In [1]: import numpy as np

In [2]: np.set_printoptions(suppress=True, linewidth=140)

In [3]: X = np.load("data.npy")

In [4]: X
Out[4]: 
array([[ 1,  3, -6],
       [12, -4,  8],
       [-1, -3,  6]])

In [5]: np.round(np.linalg.norm(X, 2), 2)
Out[5]: np.float64(15.9)

In [6]: round(np.linalg.norm(X, 1), 2), np.round(np.linalg.norm(X, np.inf), 2)
Out[6]: (np.float64(20.0), np.float64(24.0))

In [7]: X[0] @ X[1]
Out[7]: np.int64(-48)

In [8]: round(np.linalg.norm(X[0], 1), 2), round(float(np.linalg.norm(X[0], np.inf)), 2)
Out[8]: (np.float64(10.0), 6.0)

In [9]: np.round(X @ np.linalg.pinv(X) @ X, 2)
Out[9]: 
array([[ 1.,  3., -6.],
       [12., -4.,  8.],
       [-1., -3.,  6.]])

In [10]: round(float(np.trace(np.linalg.pinv(X) @ X)), 2)
Out[10]: 2.0

In [11]: np.allclose(X[:-1].T @ np.linalg.lstsq(X[:-1].T, X[-1])[0], X[-1])
Out[11]: True

In [12]: np.abs(np.diag(np.linalg.qr(X)[1])) > 1e-9
Out[12]: array([ True,  True, False])

In [13]: U, sig, VT = np.linalg.svd(X)

In [14]: V = VT[:(sig > 1e-8).sum()]

In [15]: rng = np.random.default_rng(87)

In [16]: x = X[1] + -2 * X[0] + rng.integers(2) * np.eye(3)[2]

In [17]: x
Out[17]: array([ 10., -10.,  21.])

In [18]: np.round(np.diag(V.T @ V), 2)
Out[18]: array([1. , 0.2, 0.8])

In [19]: np.round(V.T @ V, 2) + 0
Out[19]: 
array([[ 1. ,  0. ,  0. ],
       [ 0. ,  0.2, -0.4],
       [ 0. , -0.4,  0.8]])

In [20]: m1 = np.array([[-0.9, 1.1, -0.5],
    ...:     [-1.1, -0.1, 0.0],
    ...:     [-1.8, -1.7, 1.4],
    ...:     [0.9, -2.5, -0.8],
    ...:     [1.6, -0.3, 1.2],
    ...:     [-0.2, -1.5, 1.3],
    ...:     [0.8, 1.6, -0.2],
    ...:     [-0.1, -1.1, 1.0],
    ...:     [-1.4, -1.6, -0.1],
    ...:     [0.5, 0.8, -0.7],
    ...:     [2.3, -2.7, 0.1],
    ...:     [-38.0, -20.0, 0.0],
    ...:     [-1.7, 0.3, 0.2],
    ...:     [-0.5, -0.6, 0.2]])

In [21]: # row 11 is much longer than the rest

In [22]: labels = m1[:, 2] > np.median(m1[:, 2])

In [23]: f = m1[labels].mean(axis=0) - m1[~labels].mean(axis=0)

In [24]: np.argsort(-np.abs(f).round(6), kind="stable")
Out[24]: array([0, 1, 2])

In [25]: f.round(2)
Out[25]: array([5.54, 1.87, 1.1 ])

In [26]: ((m1 - m1.mean(axis=0)) @ f > 0).astype(int)
Out[26]: array([1, 1, 1, 1, 1, 1, 1, 1, 1, 1, 1, 0, 1, 1])

In [27]: Xc = (m1 - m1.mean(axis=0)) / m1.std(axis=0)

In [28]: np.round(Xc.std(axis=0), 2)
Out[28]: array([1., 1., 1.])

In [29]: np.argwhere(np.abs(Xc) > 2)
Out[29]: 
array([[11,  0],
       [11,  1]])

In [30]: c = np.linalg.lstsq(np.delete(Xc, 1, axis=1), Xc[:, 1])[0]

In [31]: round(1 - np.var(Xc[:, 1] - np.delete(Xc, 1, axis=1) @ c), 2)
Out[31]: np.float64(0.92)

In [32]: np.abs(c).argmax()
Out[32]: np.int64(0)

In [33]: feats = rng.normal(size=(24, 4)) + 20 * np.array([2, 4, 4, 5])

In [34]: feats.round(2)
Out[34]: 
array([[ 39.87,  80.48,  81.56,  99.33],
       [ 39.41,  80.82,  80.04, 101.58],
       [ 38.96,  79.16,  80.03,  99.51],
       [ 41.86,  80.08,  78.87, 100.58],
       [ 38.63,  80.72,  79.59,  99.26],
       [ 39.66,  78.66,  79.14,  98.9 ],
       [ 40.75,  80.88,  78.82,  99.27],
       [ 39.95,  81.11,  79.97,  99.93],
       [ 39.71,  78.78,  79.95, 100.19],
       [ 39.6 ,  80.25,  81.01,  99.3 ],
       [ 40.69,  80.92,  80.08,  98.39],
       [ 41.84,  79.59,  80.96,  99.96],
       [ 39.53,  79.69,  80.19, 102.13],
       [ 41.38,  79.7 ,  80.28,  98.94],
       [ 39.09,  80.75,  80.12,  99.63],
       [ 40.11,  79.96,  78.93,  99.63],
       [ 39.74,  79.53,  79.3 , 100.4 ],
       [ 39.62,  80.54,  77.96,  97.7 ],
       [ 40.96,  80.37,  78.89, 100.73],
       [ 39.75,  80.73,  80.42,  97.77],
       [ 39.76,  81.13,  81.9 ,  99.44],
       [ 40.66,  79.99,  79.31,  99.3 ],
       [ 40.26,  79.77,  80.18, 101.42],
       [ 41.13,  80.27,  79.47,  98.98]])

In [35]: G = feats.T @ feats

In [36]: (feats @ feats.T).shape
Out[36]: (24, 24)

In [37]: G.round(2)
Out[37]: 
array([[ 38651.82,  77188.54,  76909.62,  95983.06],
       [ 77188.54, 154229.95, 153666.44, 191763.29],
       [ 76909.62, 153666.44, 153131.39, 191079.49],
       [ 95983.06, 191763.29, 191079.49, 238484.1 ]])

In [38]: np.allclose(G, G.T)
Out[38]: True

In [39]: round(np.trace(G), 2), round(float((feats ** 2).sum()), 2)
Out[39]: (np.float64(584497.27), 584497.27)

In [40]: P = feats @ np.linalg.solve(feats.T @ feats, feats.T)

In [41]: np.round(np.trace(P), 2)
Out[41]: np.float64(4.0)

In [42]: mat = np.array([[-3, -12, 2], [-3, -12, 2]])

In [43]: U, sig, VT = np.linalg.svd(mat)

In [44]: np.argmax(sig[:-1] / (sig[1:] + 1e-6)) + 1
Out[44]: np.int64(1)

In [45]: other = U[:, :1] @ np.diag(sig[:1]) @ VT[:1]

In [46]: np.linalg.matrix_rank(mat, rtol=0.05)
Out[46]: np.int64(1)

In [47]: np.linalg.matrix_rank(other)
Out[47]: np.int64(1)

In [48]: np.argsort(-np.linalg.norm(mat, axis=0).round(6), kind="stable")[:3]
Out[48]: array([1, 0, 2])

In [49]: np.linalg.cond(mat) > 100
Out[49]: np.True_

In [50]: [round(float(x), 2) for x in np.linalg.svd(mat, compute_uv=False)[:3]]
Out[50]: [17.72, 0.0]

In [51]: round(np.linalg.norm(mat, 2) / np.linalg.norm(mat), 2)
Out[51]: np.float64(1.0)

In [52]: np.linalg.matrix_rank(mat, rtol=0.1)
Out[52]: np.int64(1)

In [53]: other = np.array([[0, 0], [1, 1]])

In [54]: basis = np.kron(other, mat)

In [55]: round(float(np.linalg.norm(basis, 2)), 2), np.round(np.linalg.norm(other, 2) * np.linalg.norm(mat, 2), 2)
Out[55]: (25.06, np.float64(25.06))

In [56]: basis
Out[56]: 
array([[  0,   0,   0,   0,   0,   0],
       [  0,   0,   0,   0,   0,   0],
       [ -3, -12,   2,  -3, -12,   2],
       [ -3, -12,   2,  -3, -12,   2]])

In [57]: rank = np.linalg.matrix_rank(mat)

In [58]: rank
Out[58]: np.int64(1)

In [59]: null = np.linalg.svd(mat)[2][rank:].T

In [60]: np.round(null @ null.T, 2)
Out[60]: 
array([[ 0.94, -0.23,  0.04],
       [-0.23,  0.08,  0.15],
       [ 0.04,  0.15,  0.97]])

In [61]: np.allclose(mat @ null, 0)
Out[61]: True

In [62]: np.round(mat @ null, 2) + 0
Out[62]: 
array([[0., 0.],
       [0., 0.]])

In [63]: [int(np.linalg.matrix_rank(mat[:, :j + 1])) for j in range(3)]
Out[63]: [1, 1, 1]

In [64]: t = np.radians(45)

In [65]: r_ = np.eye(3)

In [66]: r_[1, 1] = r_[0, 0] = np.cos(t)

In [67]: r_[1, 0], r_[0, 1] = -np.sin(t), np.sin(t)

In [68]: r_.round(2)
Out[68]: 
array([[ 0.71,  0.71,  0.  ],
       [-0.71,  0.71,  0.  ],
       [ 0.  ,  0.  ,  1.  ]])

In [69]: other = mat @ r_.T

In [70]: np.allclose(mat @ mat.T, other @ other.T)
Out[70]: True

In [71]: np.allclose(np.linalg.norm(mat, axis=1), np.linalg.norm(other, axis=1))
Out[71]: True

In [72]: np.round(np.linalg.det(r_), 2), round(float(np.trace(r_)), 2)
Out[72]: (np.float64(1.0), 2.41)

In [73]: np.round(np.linalg.svd(mat, compute_uv=False), 2) + 0, np.round(np.linalg.svd(other, compute_uv=False), 2) + 0
Out[73]: (array([17.72,  0.  ]), array([17.72,  0.  ]))

In [74]: np.round(np.abs(other - mat).max(axis=0), 2)
Out[74]: array([7.61, 5.64, 0.  ])

In [75]: J = np.load("a.npy")

In [76]: J
Out[76]: 
array([[ 2,  4,  4,  4,  1],
       [-1,  1,  1,  1, -2],
       [-2,  0,  0,  0, -3],
       [ 3,  5,  5,  5,  2]])

In [77]: # looks like rank 2

In [78]: np.linalg.lstsq(J[:-1].T, J[-1])[2]
Out[78]: np.int32(2)

In [79]: np.abs(np.diag(np.linalg.qr(J)[1])) > 1e-9
Out[79]: array([ True,  True, False, False])

In [80]: np.allclose(J[:-1].T @ np.linalg.lstsq(J[:-1].T, J[-1])[0], J[-1])
Out[80]: True

In [81]: other = np.array([[3, 2, -9], [-1, 6, -4], [-1, -7, -4]])

In [82]: np.einsum("ik,kj->ij", mat, other)
Out[82]: 
array([[  1, -92,  67],
       [  1, -92,  67]])

In [83]: mat @ other
Out[83]: 
array([[  1, -92,  67],
       [  1, -92,  67]])

In [84]: np.einsum("ij,ij->i", mat, mat)
Out[84]: array([157, 157])

In [85]: np.einsum("ik,kj->ji", mat, other)
Out[85]: 
array([[  1,   1],
       [-92, -92],
       [ 67,  67]])

In [86]: np.einsum("ij->j", mat)
Out[86]: array([ -6, -24,   4])

In [87]: other = np.array([[2, 1], [0, 1], [0, 2], [1, 0], [2, 0]])

In [88]: other.T @ J.T
Out[88]: 
array([[ 10,  -5, -10,  15],
       [ 14,   2,  -2,  18]])

In [89]: np.einsum("ij->j", J)
Out[89]: array([ 2, 10, 10, 10, -2])

In [90]: np.vstack([J, other.T]).shape
Out[90]: (6, 5)

In [91]: J @ other
Out[91]: 
array([[ 10,  14],
       [ -5,   2],
       [-10,  -2],
       [ 15,  18]])

In [92]: np.linalg.matrix_rank(J @ other)
Out[92]: np.int64(2)

In [93]: np.einsum("ik,kj->ij", J, other)
Out[93]: 
array([[ 10,  14],
       [ -5,   2],
       [-10,  -2],
       [ 15,  18]])

In [94]: np.linalg.matrix_rank(np.vstack([J, other.T]))
Out[94]: np.int64(4)
